In [1]: import numpy as np

In [2]: np.set_printoptions(suppress=True, linewidth=200)

In [3]: J = np.load("data.npy")

In [4]: J
Out[4]: 
array([[ 1,  0, -1],
       [-1,  1,  0],
       [ 0, -1,  1]])

In [5]: other = J / np.linalg.norm(J, axis=1, keepdims=True)

In [6]: C2 = other @ other.T

In [7]: np.round(np.linalg.norm(other, axis=1), 2)
Out[7]: array([1., 1., 1.])

In [8]: C2[0].round(2)
Out[8]: array([ 1. , -0.5, -0.5])

In [9]: round(np.degrees(np.arccos(np.clip(C2[0, 2], -1, 1))), 2)
Out[9]: np.float64(120.0)

In [10]: (np.abs(C2) > 0.9).astype(int)
Out[10]: 
array([[1, 0, 0],
       [0, 1, 0],
       [0, 0, 1]])

In [11]: (C2 - 2 * np.eye(3)).round(6).argmax(axis=1)
Out[11]: array([1, 0, 0])

In [12]: proj = np.triu(np.array([[0, 2, 0], [0, -3, 3], [-2, -1, 0]]), 1) + np.eye(3)

In [13]: other = proj @ J @ np.linalg.inv(proj)

In [14]: other
Out[14]: 
array([[ -1.,   4., -13.],
       [ -1.,   0.,   3.],
       [  0.,  -1.,   4.]])

In [15]: np.round(np.poly(other), 2) + 0
Out[15]: array([ 1., -3.,  3.,  0.])

In [16]: np.round(np.fft.fft(J[0]), 2)
Out[16]: array([0. +0.j  , 1.5-0.87j, 1.5+0.87j])

In [17]: np.round(np.sort(np.abs(np.fft.fft(J[0]))), 2), np.round(np.sort(np.linalg.svd(J, compute_uv=False)), 2) + 0
Out[17]: (array([0.  , 1.73, 1.73]), array([0.  , 1.73, 1.73]))

In [18]: J @ np.ones(3)
Out[18]: array([0., 0., 0.])

In [19]: (J @ J)[0]
Out[19]: array([ 1,  1, -2])

In [20]: other = np.array([[2, -2, -2], [-1, 1, -1]])

In [21]: basis = np.kron(other, J)

In [22]: basis.shape
Out[22]: (6, 9)

In [23]: round(float(np.linalg.norm(basis, 2)), 2), round(float(np.linalg.norm(other, 2) * np.linalg.norm(J, 2)), 2)
Out[23]: (6.11, 6.11)

In [24]: np.linalg.matrix_rank(basis)
Out[24]: np.int64(4)

In [25]: M = np.load("test14.npy")

In [26]: M.round(2)
Out[26]: 
array([[ 1.  ,  0.  ,  0.  ],
       [ 0.  , -0.5 , -0.87],
       [ 0.  ,  0.87, -0.5 ]])

In [27]: proj = np.triu(np.array([[3, 2, 2], [2, 1, 0], [0, 2, 2]]), 1) + np.eye(3)

In [28]: other = proj @ M @ np.linalg.inv(proj)

In [29]: other.round(2)
Out[29]: 
array([[ 1.  , -1.27, -4.73],
       [ 0.  , -0.5 , -0.87],
       [ 0.  ,  0.87, -0.5 ]])

In [30]: np.round(np.poly(other), 2) + 0
Out[30]: array([ 1.,  0.,  0., -1.])

In [31]: np.linalg.matrix_rank(other)
Out[31]: np.int64(3)

In [32]: X = np.load("x.npy")

In [33]: X
Out[33]: 
array([[1, 0, 0],
       [0, 1, 0],
       [0, 3, 1]])

In [34]: proj = np.triu(np.array([[0, 3, 1], [2, 0, 2], [0, 3, 0]]), 1) + np.eye(3)

In [35]: other = proj @ X @ np.linalg.inv(proj)

In [36]: round(float(np.linalg.det(other)), 2)
Out[36]: 1.0

In [37]: np.linalg.matrix_rank(other)
Out[37]: np.int64(3)

In [38]: np.trace(other), np.trace(X)
Out[38]: (np.float64(3.0), np.int64(3))

In [39]: np.round(np.poly(other), 2)
Out[39]: array([ 1., -3.,  3., -1.])

In [40]: other
Out[40]: 
array([[  1.,   3.,  -6.],
       [  0.,   7., -12.],
       [  0.,   3.,  -5.]])

In [41]: round(np.log10(np.linalg.cond(other)))
Out[41]: 2

In [42]: [round(float(x), 2) for x in np.linalg.svd(other, compute_uv=False)[:3]]
Out[42]: [16.49, 1.0, 0.06]

In [43]: np.linalg.matrix_rank(other, rtol=0.1)
Out[43]: np.int64(1)

In [44]: m1 = np.diag(20 * np.array([0, 0, 1])) + np.array([[0, 0, 2], [0, 2, 2], [0, 1, 0]])

In [45]: m1
Out[45]: 
array([[ 0,  0,  2],
       [ 0,  2,  2],
       [ 0,  1, 20]])

In [46]: other = X / np.linalg.norm(X, axis=1, keepdims=True)

In [47]: C2 = other @ other.T

In [48]: C2.round(2)
Out[48]: 
array([[1.  , 0.  , 0.  ],
       [0.  , 1.  , 0.95],
       [0.  , 0.95, 1.  ]])

In [49]: C2[1].round(2)
Out[49]: array([0.  , 1.  , 0.95])

In [50]: (np.abs(C2) > 0.9).astype(int)
Out[50]: 
array([[1, 0, 0],
       [0, 1, 1],
       [0, 1, 1]])

In [51]: np.degrees(np.arccos(np.clip(C2[1, 0], -1, 1)))
Out[51]: np.float64(90.0)

In [52]: np.argwhere(np.triu(np.abs(C2) > 0.95, 1))
Out[52]: array([], shape=(0, 2), dtype=int64)

In [53]: (C2 - 2 * np.eye(3)).round(6).argmax(axis=1)
Out[53]: array([1, 2, 1])

In [54]: U, sv, VT = np.linalg.svd(m1)

In [55]: V = VT[:(sv > 1e-8).sum()]

In [56]: rng = np.random.default_rng(741635)

In [57]: x = m1[1] + -1 * m1[0] + rng.integers(2) * np.eye(3)[2]

In [58]: x
Out[58]: array([0., 2., 1.])

In [59]: np.round(np.linalg.norm(x - V.T @ V @ x), 2)
Out[59]: np.float64(0.0)

In [60]: np.linalg.matrix_rank(np.vstack([m1, x]))
Out[60]: np.int64(2)

In [61]: np.round(np.diag(V.T @ V), 2)
Out[61]: array([0., 1., 1.])

In [62]: np.round(V.T @ V, 2) + 0
Out[62]: 
array([[0., 0., 0.],
       [0., 1., 0.],
       [0., 0., 1.]])

In [63]: proj = np.triu(np.array([[2, -2, 2], [1, 2, 1], [2, 0, 3]]), 1) + np.eye(3)

In [64]: other = proj @ m1 @ np.linalg.inv(proj)

In [65]: round(float(np.linalg.det(other)), 2)
Out[65]: 0.0

In [66]: rank = np.linalg.matrix_rank(m1)

In [67]: rank
Out[67]: np.int64(2)

In [68]: N = np.linalg.svd(m1)[2][rank:].T

In [69]: [int(np.linalg.matrix_rank(np.delete(m1, i, axis=0))) for i in range(3)]
Out[69]: [2, 2, 2]

In [70]: np.allclose(m1 @ N, 0)
Out[70]: True

In [71]: [int(np.linalg.matrix_rank(m1[:, :j + 1])) for j in range(3)]
Out[71]: [0, 1, 2]

In [72]: N @ N.T
Out[72]: 
array([[1., 0., 0.],
       [0., 0., 0.],
       [0., 0., 0.]])

In [73]: data = np.load("block6.npy")

In [74]: data
Out[74]: 
array([[  1.31,  -9.32, -10.23],
       [  0.04,  -9.1 ,  -9.24],
       [ -1.2 , -10.33,  -7.86],
       [  1.34, -10.09,  -9.29],
       [  0.28,  -9.01,  -9.35],
       [  0.66,  -9.58,  -8.45],
       [ -1.37,  -8.46,  -9.06],
       [ -1.41,  -7.15,  -9.53],
       [  0.06,  -8.97,  -8.49],
       [  0.37,  -9.05,  -9.28],
       [  1.4 , -10.31,  -9.28],
       [  0.29,  -7.9 ,  -7.12],
       [ -0.65,  -8.03,  -9.27],
       [  0.77,  -8.72,  -9.67],
       [ -1.1 ,  -9.34,  -7.37]])

In [75]: Ac = (data - data.mean(axis=0)) / data.std(axis=0)

In [76]: np.argwhere(np.abs(Ac) > 2)
Out[76]: 
array([[ 7,  1],
       [11,  2]])

In [77]: beta = np.linalg.lstsq(np.delete(Ac, 2, axis=1), Ac[:, 2])[0]

In [78]: beta.round(2)
Out[78]: array([-0.49, -0.28])

In [79]: np.abs(beta).argmax()
Out[79]: np.int64(0)

In [80]: C2 = np.cov(data, rowvar=False)

In [81]: np.argwhere(np.triu(np.abs(np.corrcoef(data.T)) > 0.8, 1))
Out[81]: array([], shape=(0, 2), dtype=int64)

In [82]: np.round(np.corrcoef(data[:, 0], data[:, 2])[0, 1], 2)
Out[82]: np.float64(-0.37)

In [83]: C2.round(2)
Out[83]: 
array([[ 0.98, -0.4 , -0.32],
       [-0.4 ,  0.8 , -0.04],
       [-0.32, -0.04,  0.76]])

In [84]: np.round(np.linalg.eigvalsh(C2)[::-1], 2)
Out[84]: array([1.38, 0.82, 0.34])

In [85]: np.round(np.corrcoef(data.T), 2)
Out[85]: 
array([[ 1.  , -0.45, -0.37],
       [-0.45,  1.  , -0.06],
       [-0.37, -0.06,  1.  ]])

In [86]: U, sv, VT = np.linalg.svd(data, full_matrices=False)

In [87]: np.round(U.T @ U, 2) + 0
Out[87]: 
array([[1., 0., 0.],
       [0., 1., 0.],
       [0., 0., 1.]])

In [88]: np.abs(U[:, 0]).round(6).argmax()
Out[88]: np.int64(10)

In [89]: np.round(VT @ VT.T, 2) + 0
Out[89]: 
array([[1., 0., 0.],
       [0., 1., 0.],
       [0., 0., 1.]])

In [90]: np.allclose(U * sv @ VT, data)
Out[90]: True

In [91]: U.shape, sv.shape, VT.shape
Out[91]: ((15, 3), (3,), (3, 3))

In [92]: np.round(np.abs(VT[0]), 2)
Out[92]: array([0.01, 0.71, 0.7 ])

In [93]: sv.round(2)
Out[93]: array([49.19,  3.72,  3.36])

In [94]: U, sv, VT = np.linalg.svd(data)

In [95]: sv.round(2)
Out[95]: array([49.19,  3.72,  3.36])

In [96]: other = U[:, :1] @ np.diag(sv[:1]) @ VT[:1]

In [97]: np.linalg.matrix_rank(other)
Out[97]: np.int64(1)

In [98]: round(float(np.abs(data - other).max()), 2)
Out[98]: 1.49

In [99]: round(np.linalg.norm(data - other, 2), 2), round(float(sv[1]), 2)
Out[99]: (np.float64(3.72), 3.72)

In [100]: x = np.array([1, -3, 3])

In [101]: target = data @ x

In [102]: np.round(np.linalg.lstsq(data, target)[0], 2)
Out[102]: array([ 1., -3.,  3.])

In [103]: try:
     ...:     np.linalg.solve(data, target)
     ...: except np.linalg.LinAlgError as e:
     ...:     print(e)
     ...: 
Last 2 dimensions of the array must be square

In [104]: target = target + 0.02 * rng.normal(size=15)

In [105]: target.round(2)
Out[105]: array([-1.46, -0.4 ,  6.23,  3.78, -0.74,  4.07, -3.16, -8.54,  1.48, -0.3 ,  4.49,  2.61, -4.38, -2.11,  4.82])

In [106]: beta, *_ = np.linalg.lstsq(data, target)

In [107]: np.round(data.T @ (target - data @ beta), 2) + 0
Out[107]: array([0., 0., 0.])

In [108]: [round(float(np.linalg.norm(np.linalg.solve(data.T @ data + lam * np.eye(3), data.T @ target))), 2) for lam in (0, 1, 10, 100)]
Out[108]: [4.37, 4.03, 2.38, 0.47]

In [109]: round(float(np.linalg.norm(target - data @ beta)), 2)
Out[109]: 0.07

In [110]: W0 = np.load("mat.npy")

In [111]: W0
Out[111]: 
array([[ 6,  0,  2,  1],
       [ 6,  9,  0,  5],
       [ 2,  1,  3,  9],
       [36, 45,  2, 26]])

In [112]: U, sv, VT = np.linalg.svd(W0)

In [113]: np.argmax(sv[:-1] / (sv[1:] + 1e-6)) + 1
Out[113]: np.int64(3)

In [114]: other = U[:, :3] @ np.diag(sv[:3]) @ VT[:3]

In [115]: round(np.linalg.norm(W0 - other) / np.linalg.norm(W0), 2)
Out[115]: np.float64(0.0)

In [116]: np.linalg.matrix_rank(other)
Out[116]: np.int64(3)

In [117]: np.round(np.abs(W0 - other).max(), 2)
Out[117]: np.float64(0.0)

In [118]: np.linalg.matrix_rank(W0, rtol=0.05)
Out[118]: np.int64(3)
